% ipython --no-banner

In [1]: import numpy as np

In [2]: np.set_printoptions(precision=1, suppress=True, linewidth=140)

In [3]: K = np.load("data.npy")

In [4]: K
Out[4]: 
array([[1. , 0.5, 0.2],
       [0.5, 1. , 0.5],
       [0.2, 0.5, 1. ]])

In [5]: vec = np.ones(3)

In [6]: for _ in range(7):
   ...:     vec = K @ vec
   ...:     vec /= np.linalg.norm(vec)
   ...:     print(round(vec @ K @ vec, 1))
   ...: 
1.8
1.8
1.8
1.8
1.8
1.8
1.8

In [7]: vec
Out[7]: array([0.5, 0.7, 0.5])

In [8]: np.round(np.linalg.eigvalsh(K)[-1], 1)
Out[8]: np.float64(1.8)

In [9]: arr = np.load("m.npy")

In [10]: arr
Out[10]: 
array([[2, 2, 3, 1],
       [1, 2, 2, 3],
       [3, 1, 2, 2],
       [2, 3, 1, 2]])

In [11]: vec = np.array([1, 1, 0, 1])

In [12]: rhs = arr @ vec

In [13]: rhs
Out[13]: array([5, 6, 6, 7])

In [14]: np.round(np.linalg.solve(arr, rhs), 1) + 0
Out[14]: array([1., 1., 0., 1.])

In [15]: np.round(np.linalg.solve(arr, arr[:, 3]), 1) + 0
Out[15]: array([0., 0., 0., 1.])

In [16]: G = K.T @ K

In [17]: np.linalg.matrix_rank(G)
Out[17]: np.int64(3)

In [18]: np.linalg.eigvalsh(G)[::-1]
Out[18]: array([3.3, 0.6, 0.1])

In [19]: np.linalg.svd(K, compute_uv=False) ** 2
Out[19]: array([3.3, 0.6, 0.1])

In [20]: proj = np.triu(np.array([[-4, 2, -8, -5], [7, 4, 1, 0], [1, 4, -5, 3], [3, -8, 8, -4]]), 1) + np.eye(4)

In [21]: Y = proj @ arr @ np.linalg.inv(proj)

In [22]: np.round(np.linalg.det(Y), 1)
Out[22]: np.float64(32.0)

In [23]: np.trace(Y), np.trace(arr)
Out[23]: (np.float64(8.0), np.int64(8))

In [24]: np.poly(Y)
Out[24]: array([ 1., -8., -2., 12., 32.])

In [25]: q, r_ = np.linalg.qr(arr)

In [26]: round(float(abs(r_[0, 0])), 1), round(float(np.linalg.norm(arr[:, 0])), 1)
Out[26]: (4.2, 4.2)

In [27]: np.trace(q @ q.T)
Out[27]: np.float64(4.0)

In [28]: q.shape, r_.shape
Out[28]: ((4, 4), (4, 4))

In [29]: r_
Out[29]: 
array([[-4.2, -3.5, -3.8, -3.5],
       [ 0. , -2.3, -0.7, -1.5],
       [ 0. ,  0. ,  1.8,  0.3],
       [ 0. ,  0. ,  0. , -1.8]])

In [30]: t3 = np.stack([arr, 2 * arr, arr[::-1]])

In [31]: t3.shape
Out[31]: (3, 4, 4)

In [32]: np.linalg.matrix_rank(t3.reshape(3, -1))
Out[32]: np.int64(2)

In [33]: np.linalg.norm(t3, axis=(1, 2))
Out[33]: array([ 8.5, 17. ,  8.5])

In [34]: np.linalg.det(t3)
Out[34]: array([ 32., 512.,  32.])

In [35]: np.einsum("bij,cij->bc", t3, t3)
Out[35]: 
array([[ 72, 144,  60],
       [144, 288, 120],
       [ 60, 120,  72]])

In [36]: (t3 @ arr.T).shape
Out[36]: (3, 4, 4)
